$ ipython --no-banner

In [1]: import numpy as np

In [2]: np.set_printoptions(precision=2, suppress=True, linewidth=200)

In [3]: data = np.array([[5, 6, 7], [8, 9, 10], [11, 12, 13]])

In [4]: def softmax(z):
   ...:     e = np.exp(z - z.max(axis=-1, keepdims=True))
   ...:     return e / e.sum(axis=-1, keepdims=True)
   ...: 

In [5]: softmax(data[1] + 5)
Out[5]: array([0.09, 0.24, 0.67])

In [6]: softmax(data[1])
Out[6]: array([0.09, 0.24, 0.67])

In [7]: scores = data @ data.T / np.sqrt(3)

In [8]: softmax(scores).round(6).argmax(axis=1)
Out[8]: array([2, 2, 2])

In [9]: np.round(softmax(scores), 2) + 0
Out[9]: 
array([[0., 0., 1.],
       [0., 0., 1.],
       [0., 0., 1.]])

In [10]: left, s, Vt = np.linalg.svd(data)

In [11]: s.round(2) + 0
Out[11]: array([28.08,  0.64,  0.  ])

In [12]: B = left[:, :2] @ np.diag(s[:2]) @ Vt[:2]

In [13]: round(float(np.linalg.norm(data - B) / np.linalg.norm(data)), 2)
Out[13]: 0.0

In [14]: np.linalg.matrix_rank(B)
Out[14]: np.int64(2)

In [15]: round(np.linalg.norm(data - B, 2), 2), np.round(s[2], 2)
Out[15]: (np.float64(0.0), np.float64(0.0))

In [16]: B = np.array([[-5, -5], [-3, 5], [5, 2]])

In [17]: np.linalg.matrix_rank(np.vstack([data, B.T]))
Out[17]: np.int64(3)

In [18]: r0 = np.array([1, -2, -3])

In [19]: rng = np.random.default_rng(2509)

In [20]: J = np.outer(rng.normal(size=15), r0) + 0.3 * rng.normal(size=(15, 3))

In [21]: J
Out[21]: 
array([[-0.7 ,  2.4 ,  3.67],
       [ 0.26, -0.83, -0.7 ],
       [ 0.23, -0.13, -0.23],
       [-0.22,  0.46,  0.65],
       [-0.32,  0.91,  0.38],
       [ 0.92, -1.26, -1.74],
       [ 0.52, -0.17,  0.29],
       [ 0.31, -0.03, -0.22],
       [-1.61,  2.7 ,  4.18],
       [-0.45,  1.75,  2.31],
       [-1.19,  1.9 ,  2.85],
       [-0.75,  0.93,  2.17],
       [ 0.65, -2.53, -2.77],
       [-0.52,  0.72,  1.54],
       [ 1.52, -2.78, -4.24]])

In [22]: Q, V = np.linalg.qr(J[:, :1])[0], np.linalg.qr(J[:, 1:])[0]

In [23]: s = np.linalg.svd(Q.T @ V, compute_uv=False)

In [24]: (s > 0.9).sum()
Out[24]: np.int64(1)

In [25]: dist = np.linalg.norm(J[:, None] - J[None], axis=-1)

In [26]: dist.mean(axis=1).argmax()
Out[26]: np.int64(14)

In [27]: (dist + 1e9 * np.eye(15)).round(6).argmin(axis=1)
Out[27]: array([10,  2,  7,  4,  3,  1,  7,  2,  0, 11,  9, 13,  5, 11, 12])

In [28]: dist[9].round(6).argsort(kind="stable")[:4]
Out[28]: array([ 9, 11, 10, 13])

In [29]: A = np.loadtxt("sample12.csv", delimiter=",")

In [30]: A
Out[30]: 
array([[ 0.,  0.,  0.],
       [ 0.,  0.,  0.],
       [ 0.,  0.,  0.],
       [ 0.,  0.,  0.],
       [-2.,  2., -1.],
       [ 0.,  0.,  0.],
       [ 0.,  2.,  1.],
       [ 0.,  2.,  1.],
       [ 0.,  0.,  0.],
       [-2.,  0.,  2.],
       [-2.,  2.,  3.],
       [ 0.,  0.,  0.],
       [-2.,  0.,  2.]])

In [31]: P = np.triu(np.array([[-1, -2, -4], [3, -2, -1], [0, -4, 2]]), 1) + np.eye(3)

In [32]: B = P @ data @ np.linalg.inv(P)

In [33]: round(float(np.linalg.det(B)), 2)
Out[33]: 0.0

In [34]: np.trace(B), np.trace(data)
Out[34]: (np.float64(27.0), np.int64(27))

In [35]: np.round(np.poly(B), 2) + 0
Out[35]: array([  1., -27., -18.,   0.])

In [36]: np.linalg.matrix_rank(B)
Out[36]: np.int64(2)

In [37]: dist = np.linalg.norm(A[:, None] - A[None], axis=-1)

In [38]: np.unravel_index(dist.round(6).argmax(), dist.shape)
Out[38]: (np.int64(0), np.int64(10))

In [39]: dist.mean(axis=1).argmax()
Out[39]: np.int64(10)

In [40]: dist[8].round(6).argsort(kind="stable")[:4]
Out[40]: array([0, 1, 2, 3])

In [41]: gram = np.cov(A, rowvar=False)

In [42]: A.std(axis=0)
Out[42]: array([0.92, 0.92, 1.08])

In [43]: np.corrcoef(A.T)
Out[43]: 
array([[ 1.  , -0.28, -0.55],
       [-0.28,  1.  ,  0.24],
       [-0.55,  0.24,  1.  ]])

In [44]: z = rng.permutation(3)

In [45]: B = A[:, z] * rng.choice([-1, 1], 3)

In [46]: B
Out[46]: 
array([[-0., -0.,  0.],
       [-0., -0.,  0.],
       [-0., -0.,  0.],
       [-0., -0.,  0.],
       [ 2., -2., -1.],
       [-0., -0.,  0.],
       [-0., -2.,  1.],
       [-0., -2.,  1.],
       [-0., -0.,  0.],
       [ 2., -0.,  2.],
       [ 2., -2.,  3.],
       [-0., -0.,  0.],
       [ 2., -0.,  2.]])

In [47]: left, _, Vt = np.linalg.svd(A.T @ B)

In [48]: z
Out[48]: array([0, 1, 2])

In [49]: B = A + rng.integers(-2, 3, (13, 1)) @ rng.integers(-2, 3, (1, 3))

In [50]: B
Out[50]: 
array([[ 2., -2.,  2.],
       [-4.,  4., -4.],
       [ 4., -4.,  4.],
       [ 0.,  0.,  0.],
       [-2.,  2., -1.],
       [ 2., -2.,  2.],
       [ 4., -2.,  5.],
       [-4.,  6., -3.],
       [ 2., -2.,  2.],
       [ 2., -4.,  6.],
       [-4.,  4.,  1.],
       [-4.,  4., -4.],
       [-4.,  2.,  0.]])

In [51]: np.linalg.matrix_rank(B - A, tol=1e-8)
Out[51]: np.int64(1)

In [52]: B - A
Out[52]: 
array([[ 2., -2.,  2.],
       [-4.,  4., -4.],
       [ 4., -4.,  4.],
       [ 0.,  0.,  0.],
       [ 0.,  0.,  0.],
       [ 2., -2.,  2.],
       [ 4., -4.,  4.],
       [-4.,  4., -4.],
       [ 2., -2.,  2.],
       [ 4., -4.,  4.],
       [-2.,  2., -2.],
       [-4.,  4., -4.],
       [-2.,  2., -2.]])

In [53]: F = np.array([[1.4, -0.1, -0.8],
    ...:     [1.1, -0.2, -1.2],
    ...:     [1.4, 1.6, -0.9],
    ...:     [0.7, 0.2, 1.5],
    ...:     [2.1, -0.3, -0.5],
    ...:     [1.5, 0.3, 0.7],
    ...:     [0.2, 0.2, 0.3],
    ...:     [0.1, 1.9, 0.3],
    ...:     [-1.9, -0.7, 0.7],
    ...:     [0.7, -0.5, -0.9],
    ...:     [1.6, 0.5, 1.0],
    ...:     [0.1, 1.4, -0.2],
    ...:     [0.4, 0.6, -0.3],
    ...:     [-0.1, 0.4, -2.2],
    ...:     [-0.8, 0.2, 0.0],
    ...:     [-1.1, 0.4, 0.5],
    ...:     [0.7, -0.5, -2.5],
    ...:     [0.2, -0.2, -1.0],
    ...:     [0.6, -0.1, 1.4],
    ...:     [-1.3, 0.5, -1.2],
    ...:     [-0.3, -0.4, 1.1]])

In [54]: F[11] *= 20

In [55]: F
Out[55]: 
array([[ 1.4, -0.1, -0.8],
       [ 1.1, -0.2, -1.2],
       [ 1.4,  1.6, -0.9],
       [ 0.7,  0.2,  1.5],
       [ 2.1, -0.3, -0.5],
       [ 1.5,  0.3,  0.7],
       [ 0.2,  0.2,  0.3],
       [ 0.1,  1.9,  0.3],
       [-1.9, -0.7,  0.7],
       [ 0.7, -0.5, -0.9],
       [ 1.6,  0.5,  1. ],
       [ 2. , 28. , -4. ],
       [ 0.4,  0.6, -0.3],
       [-0.1,  0.4, -2.2],
       [-0.8,  0.2,  0. ],
       [-1.1,  0.4,  0.5],
       [ 0.7, -0.5, -2.5],
       [ 0.2, -0.2, -1. ],
       [ 0.6, -0.1,  1.4],
       [-1.3,  0.5, -1.2],
       [-0.3, -0.4,  1.1]])

In [56]: x = np.array([0, 3, 5])

In [57]: target = F @ x

In [58]: target
Out[58]: array([ -4.3,  -6.6,   0.3,   8.1,  -3.4,   4.4,   2.1,   7.2,   1.4,  -6. ,   6.5,  64. ,   0.3,  -9.8,   0.6,   3.7, -14. ,  -5.6,   6.7,  -4.5,   4.3])

In [59]: target = target + 0.02 * rng.normal(size=21)

In [60]: target
Out[60]: array([ -4.31,  -6.58,   0.3 ,   8.07,  -3.38,   4.39,   2.15,   7.21,   1.41,  -6.02,   6.5 ,  64.  ,   0.32,  -9.78,   0.58,   3.7 , -14.01,  -5.58,   6.68,  -4.5 ,   4.31])

In [61]: c, *_ = np.linalg.lstsq(F, target)

In [62]: np.round(F.T @ (target - F @ c), 2) + 0
Out[62]: array([0., 0., 0.])
